% ipython --no-banner

In [1]: import numpy as np

In [2]: np.set_printoptions(precision=1, suppress=True, linewidth=160)

In [3]: F = np.load("arr.npy")

In [4]: F
Out[4]: 
array([[ 2.9, -1.6, -1.6,  3.7, -6.7],
       [ 1.3, -0.4,  2.1, -2.7,  2.4],
       [ 0.7, -1.6, -2. ,  1.5,  0.2],
       [-3.5,  1. , -2.6, -1.7,  2.9]])

In [5]: F.shape
Out[5]: (4, 5)

In [6]: np.unravel_index(np.abs(F).argmax(), F.shape)
Out[6]: (np.int64(0), np.int64(4))

In [7]: F.mean(axis=0)
Out[7]: array([ 0.4, -0.7, -1. ,  0.2, -0.3])

In [8]: np.count_nonzero(F)
Out[8]: np.int64(20)

In [9]: print(F.sum(axis=1))
[-3.3  2.7 -1.2 -3.9]

In [10]: theta = np.radians(120)

In [11]: Rm = np.eye(5)

In [12]: Rm[0, 0] = Rm[1, 1] = np.cos(theta)

In [13]: Rm[0, 1], Rm[1, 0] = -np.sin(theta), np.sin(theta)

In [14]: Rm
Out[14]: 
array([[-0.5, -0.9,  0. ,  0. ,  0. ],
       [ 0.9, -0.5,  0. ,  0. ,  0. ],
       [ 0. ,  0. ,  1. ,  0. ,  0. ],
       [ 0. ,  0. ,  0. ,  1. ,  0. ],
       [ 0. ,  0. ,  0. ,  0. ,  1. ]])

In [15]: A2 = F @ Rm.T

In [16]: np.allclose(F @ F.T, A2 @ A2.T)
Out[16]: True

In [17]: np.round(np.linalg.det(Rm), 1), round(float(np.trace(Rm)), 1)
Out[17]: (np.float64(1.0), 2.0)

In [18]: print(np.abs(A2 - F).max(axis=0))
[4.4 4.9 0.  0.  0. ]

In [19]: print(A2)
[[-0.1  3.3 -1.6  3.7 -6.7]
 [-0.3  1.3  2.1 -2.7  2.4]
 [ 1.   1.4 -2.   1.5  0.2]
 [ 0.9 -3.5 -2.6 -1.7  2.9]]

In [20]: np.allclose(np.linalg.norm(F, axis=1), np.linalg.norm(A2, axis=1))
Out[20]: True

In [21]: A = 5 * np.eye(6) + np.ones((6, 6))

In [22]: print(A)
[[6. 1. 1. 1. 1. 1.]
 [1. 6. 1. 1. 1. 1.]
 [1. 1. 6. 1. 1. 1.]
 [1. 1. 1. 6. 1. 1.]
 [1. 1. 1. 1. 6. 1.]
 [1. 1. 1. 1. 1. 6.]]

In [23]: rng = np.random.default_rng(805)

In [24]: z = rng.permutation(6)

In [25]: z
Out[25]: array([1, 0, 4, 3, 5, 2])

In [26]: A2 = A[z][:, z]

In [27]: np.allclose(A2, A)
Out[27]: True

In [28]: round(np.linalg.det(A2), 1), np.round(np.linalg.det(A[z]), 1)
Out[28]: (np.float64(34375.0), np.float64(-34375.0))

In [29]: np.trace(A2)
Out[29]: np.float64(36.0)

In [30]: w, vecs = np.linalg.eigh(A)

In [31]: x0 = np.array([2, 1, 2, 0, 2, 2])

In [32]: vecs * np.maximum(w, 0) @ vecs.T
Out[32]: 
array([[6., 1., 1., 1., 1., 1.],
       [1., 6., 1., 1., 1., 1.],
       [1., 1., 6., 1., 1., 1.],
       [1., 1., 1., 6., 1., 1.],
       [1., 1., 1., 1., 6., 1.],
       [1., 1., 1., 1., 1., 6.]])

In [33]: x0 @ A @ x0
Out[33]: np.float64(166.0)

In [34]: np.linalg.eigvalsh(A[1:, 1:])
Out[34]: array([ 5.,  5.,  5.,  5., 10.])

In [35]: u = np.array([-1, 1, 0])

In [36]: print(np.array([np.convolve(row, u, "same") for row in A]))
[[ 5.  0.  0.  0.  0.  1.]
 [-5.  5.  0.  0.  0.  1.]
 [ 0. -5.  5.  0.  0.  1.]
 [ 0.  0. -5.  5.  0.  1.]
 [ 0.  0.  0. -5.  5.  1.]
 [ 0.  0.  0.  0. -5.  6.]]

In [37]: np.cross(A[5, :3], A[2, :3])
Out[37]: array([ 5., -5.,  0.])

In [38]: A2 = A[0, 0] * A[1:] - np.outer(A[1:, 0], A[0])

In [39]: A2
Out[39]: 
array([[ 0., 35.,  5.,  5.,  5.,  5.],
       [ 0.,  5., 35.,  5.,  5.,  5.],
       [ 0.,  5.,  5., 35.,  5.,  5.],
       [ 0.,  5.,  5.,  5., 35.,  5.],
       [ 0.,  5.,  5.,  5.,  5., 35.]])

In [40]: print(np.linalg.matrix_rank(A2), np.linalg.matrix_rank(A))
5 6

In [41]: W0 = 0.5 ** np.abs(np.subtract.outer(np.arange(3), np.arange(3)))

In [42]: W0
Out[42]: 
array([[1. , 0.5, 0.2],
       [0.5, 1. , 0.5],
       [0.2, 0.5, 1. ]])

In [43]: A2 = np.array([[5, 0], [9, 0], [9, 9]])

In [44]: np.einsum("ij,ij->i", W0, W0)
Out[44]: array([1.3, 1.5, 1.3])

In [45]: np.linalg.matrix_rank(W0 @ A2)
Out[45]: np.int64(2)

In [46]: np.einsum("ik,kj->ji", W0, A2)
Out[46]: 
array([[11.8, 16. , 14.8],
       [ 2.2,  4.5,  9. ]])

In [47]: w, vecs = np.linalg.eig(W0)

In [48]: np.round(np.prod(w), 1)
Out[48]: np.float64(0.6)

In [49]: np.round(W0 @ vecs[:, 0] - w[0] * vecs[:, 0], 1) + 0
Out[49]: array([0., 0., 0.])

In [50]: np.sort(np.linalg.eigvals(W0.T))
Out[50]: array([0.4, 0.7, 1.8])

In [51]: w
Out[51]: array([1.8, 0.7, 0.4])

In [52]: np.sort(np.linalg.eigvals(W0 @ W0))
Out[52]: array([0.2, 0.6, 3.4])

In [53]: w, vecs = np.linalg.eigh(W0)

In [54]: print(vecs @ np.diag(w) @ vecs.T)
[[1.  0.5 0.2]
 [0.5 1.  0.5]
 [0.2 0.5 1. ]]

In [55]: np.linalg.eigvalsh(W0 @ W0)
Out[55]: array([0.2, 0.6, 3.4])

In [56]: print(np.round(vecs.T @ vecs, 1) + 0)
[[1. 0. 0.]
 [0. 1. 0.]
 [0. 0. 1.]]

In [57]: (w > 1e-8).sum(), (w < -1e-8).sum()
Out[57]: (np.int64(3), np.int64(0))

In [58]: print(np.linalg.eigvalsh(W0 + -2 * np.eye(3)))
[-1.6 -1.2 -0.2]

In [59]: w
Out[59]: array([0.4, 0.7, 1.8])

In [60]: M = np.load("m.npy")

In [61]: M
Out[61]: 
array([[-2.6,  1.5,  0.9,  0.8],
       [-1. ,  0.5,  0.6, -0.3],
       [ 0.5, -0.4, -1.3,  0.4],
       [ 1.4, -0.8, -0.5,  0.5],
       [ 0.7, -0.4,  1.3,  0.6],
       [-0.2,  0.1,  1.6, -1.6],
       [-1.3,  0.6, -0.5,  0.6],
       [ 0.4, -0.1,  0.7,  1. ],
       [ 0.8, -0.3, -1.6,  1.6],
       [-0.2,  0.2,  0.6,  0.5],
       [-0.9,  0.5, -1.8, -0.6],
       [ 1.5, -1. ,  0.4, -0.3],
       [ 4. , -1.7,  1.2,  1.6],
       [ 2. , -0.9,  0.3,  0.3],
       [-0.4,  0.1, -0.6, -1.1],
       [-1.1,  0.5,  1.3,  1.9],
       [ 4. , -2.1, -0.2, -1.6],
       [-1.1,  0.4,  0.2, -0.8],
       [-2.2,  1. ,  0.1,  0.8],
       [-0.5, -0.1, -2. , -0.6],
       [ 3.6, -1.8,  0.4, -1.2],
       [ 0.1, -0.2,  0.2,  1.3],
       [-1.4,  0.8, -1.5,  1. ],
       [-1.5,  0.6, -0.8,  0. ],
       [-1.5,  0.5,  1.8,  0.5],
       [ 0.1,  0.1, -0.9, -0.6],
       [-2.8,  1.1,  0. ,  0.8],
       [-1.1,  0.6,  1.5, -0.8]])

In [62]: gram = M.T @ M

In [63]: (M @ M.T).shape
Out[63]: (28, 28)

In [64]: gram
Out[64]: 
array([[ 88.2, -42.2,   2.3,  -8.6],
       [-42.2,  20.9,  -0.5,   5. ],
       [  2.3,  -0.5,  31.5,   2.2],
       [ -8.6,   5. ,   2.2,  26.4]])

In [65]: np.linalg.eigvalsh(gram)[::-1]
Out[65]: array([109.8,  32.3,  24.3,   0.5])

In [66]: np.linalg.svd(M, compute_uv=False) ** 2
Out[66]: array([109.8,  32.3,  24.3,   0.5])

In [67]: round(float(np.trace(gram)), 1), round(float((M ** 2).sum()), 1)
Out[67]: (167.0, 167.0)

In [68]: print(np.diag(gram))
[88.2 20.9 31.5 26.4]
